In [1]: import numpy as np

In [2]: np.set_printoptions(precision=2, suppress=True, linewidth=120)

In [3]: K = np.loadtxt("dump.csv", delimiter=",")

In [4]: print(K)
[[0. 0. 1.]
 [0. 0. 0.]
 [1. 0. 0.]]

In [5]: U, sigma, Vh = np.linalg.svd(K)

In [6]: vecs = Vh[:(sigma > 1e-8).sum()]

In [7]: rng = np.random.default_rng(5305)

In [8]: x0 = K[2] + 2 * K[0] + rng.integers(2) * np.eye(3)[1]

In [9]: print(x0)
[1. 1. 2.]

In [10]: print(np.linalg.matrix_rank(np.vstack([K, x0])))
3

In [11]: print(np.allclose(vecs.T @ vecs @ x0, x0))
False

In [12]: A2 = np.array([[-1, 8, -1], [1, 9, -8], [4, -3, -6]])

In [13]: print(np.vstack([K, A2.T]).shape)
(6, 3)

In [14]: print(np.einsum("ij,ij->i", K, K))
[1. 0. 1.]

In [15]: print(np.linalg.matrix_rank(K @ A2))
2

In [16]: print(np.einsum("ik,kj->ji", K, A2))
[[ 4.  0. -1.]
 [-3.  0.  8.]
 [-6.  0. -1.]]

In [17]: print(K @ A2)
[[ 4. -3. -6.]
 [ 0.  0.  0.]
 [-1.  8. -1.]]

In [18]: evals, vecs = np.linalg.eigh(K)

In [19]: x0 = np.array([3, 0, 1])

In [20]: print((np.sign(vecs[:, -1].round(6)) == np.sign(vecs[0, -1].round(6))).astype(int))
[1 0 1]

In [21]: print(x0 @ K @ x0)
6.0

In [22]: print(vecs * np.maximum(evals, 0) @ vecs.T)
[[0.5 0.  0.5]
 [0.  0.  0. ]
 [0.5 0.  0.5]]

In [23]: G = K.T @ K

In [24]: print(G)
[[1. 0. 0.]
 [0. 0. 0.]
 [0. 0. 1.]]

In [25]: print(np.diag(G))
[1. 0. 1.]

In [26]: m1 = np.load("out16.npy")

In [27]: print(m1)
[[3 9 3 9 8 8]
 [8 3 9 3 9 8]
 [8 8 3 9 3 9]
 [9 8 8 3 9 3]
 [3 9 8 8 3 9]
 [9 3 9 8 8 3]]

In [28]: O, R = np.linalg.qr(m1)

In [29]: print(round(abs(R[0, 0]), 2), round(np.linalg.norm(m1[:, 0]), 2))
17.55 17.55

In [30]: print(O.shape, R.shape)
(6, 6) (6, 6)

In [31]: x0 = np.array([-1, -1, -2, 0, -2, 1])

In [32]: y = m1 @ x0

In [33]: beta, lr = np.zeros(6), 1 / np.linalg.norm(m1, 2) ** 2

In [34]: for i in range(4):
    ...:     beta -= lr * m1.T @ (m1 @ beta - y)
    ...:     if i % 1 == 0: print(i, round(np.linalg.norm(m1 @ beta - y), 2))
    ...: 
0 23.75
1 21.82
2 20.08
3 18.51

In [35]: print(beta)
[-1.05 -0.64 -1.1  -0.56 -1.13 -0.51]

In [36]: print(round(np.linalg.cond(m1), 2))
8.73

In [37]: x0 = np.array([2, 2, 0, 0, 1, 0])

In [38]: h = np.maximum(m1 @ x0, 0)

In [39]: print(np.maximum(m1 @ x0, 0) - np.maximum(-m1 @ x0, 0))
[32 31 35 43 27 32]

In [40]: print(np.tanh(m1 @ x0))
[1. 1. 1. 1. 1. 1.]

In [41]: print(m1 * (h > 1e-9)[:, None])
[[3 9 3 9 8 8]
 [8 3 9 3 9 8]
 [8 8 3 9 3 9]
 [9 8 8 3 9 3]
 [3 9 8 8 3 9]
 [9 3 9 8 8 3]]

In [42]: data = np.array([[0.4, 0.6, -0.5, -1.2, 0.5, -0.3, -2.7, -1.1],
    ...:     [-0.3, -0.1, -1.0, 1.5, -1.5, 0.2, -0.2, 0.9],
    ...:     [-1.8, 0.9, 1.8, -0.6, 1.9, 0.0, -0.3, 0.5],
    ...:     [0.2, -0.7, -0.5, 0.1, -0.5, 0.6, -1.1, -0.9],
    ...:     [-0.2, 1.0, -0.7, -0.7, 0.3, 0.9, 1.1, 0.9],
    ...:     [-1.2, 1.1, -1.4, -1.7, -1.3, 1.9, 0.9, -1.3],
    ...:     [-1.2, -3.1, 0.0, -0.5, 2.1, -0.9, -0.4, -1.0]])

In [43]: print(data)
[[ 0.4  0.6 -0.5 -1.2  0.5 -0.3 -2.7 -1.1]
 [-0.3 -0.1 -1.   1.5 -1.5  0.2 -0.2  0.9]
 [-1.8  0.9  1.8 -0.6  1.9  0.  -0.3  0.5]
 [ 0.2 -0.7 -0.5  0.1 -0.5  0.6 -1.1 -0.9]
 [-0.2  1.  -0.7 -0.7  0.3  0.9  1.1  0.9]
 [-1.2  1.1 -1.4 -1.7 -1.3  1.9  0.9 -1.3]
 [-1.2 -3.1  0.  -0.5  2.1 -0.9 -0.4 -1. ]]

In [44]: x0 = np.array([-1, 2, 0, 0, 0, 2, -2, -2])

In [45]: h = np.maximum(data @ x0, 0)

In [46]: print(np.round(np.maximum(data @ x0, 0) - np.maximum(-data @ x0, 0), 2) + 0)
[ 7.8 -0.9  3.2  3.6  0.   8.  -4. ]

In [47]: print(h)
[7.8 0.  3.2 3.6 0.  8.  0. ]

In [48]: print(np.round(np.tanh(data @ x0), 2) + 0)
[ 1.   -0.72  1.    1.    0.    1.   -1.  ]

In [49]: print(data * (h > 1e-9)[:, None])
[[ 0.4  0.6 -0.5 -1.2  0.5 -0.3 -2.7 -1.1]
 [-0.  -0.  -0.   0.  -0.   0.  -0.   0. ]
 [-1.8  0.9  1.8 -0.6  1.9  0.  -0.3  0.5]
 [ 0.2 -0.7 -0.5  0.1 -0.5  0.6 -1.1 -0.9]
 [-0.   0.  -0.  -0.   0.   0.   0.   0. ]
 [-1.2  1.1 -1.4 -1.7 -1.3  1.9  0.9 -1.3]
 [-0.  -0.   0.  -0.   0.  -0.  -0.  -0. ]]

In [50]: print(np.maximum(data @ (3 * x0), 0))
[23.4  0.   9.6 10.8  0.  24.   0. ]
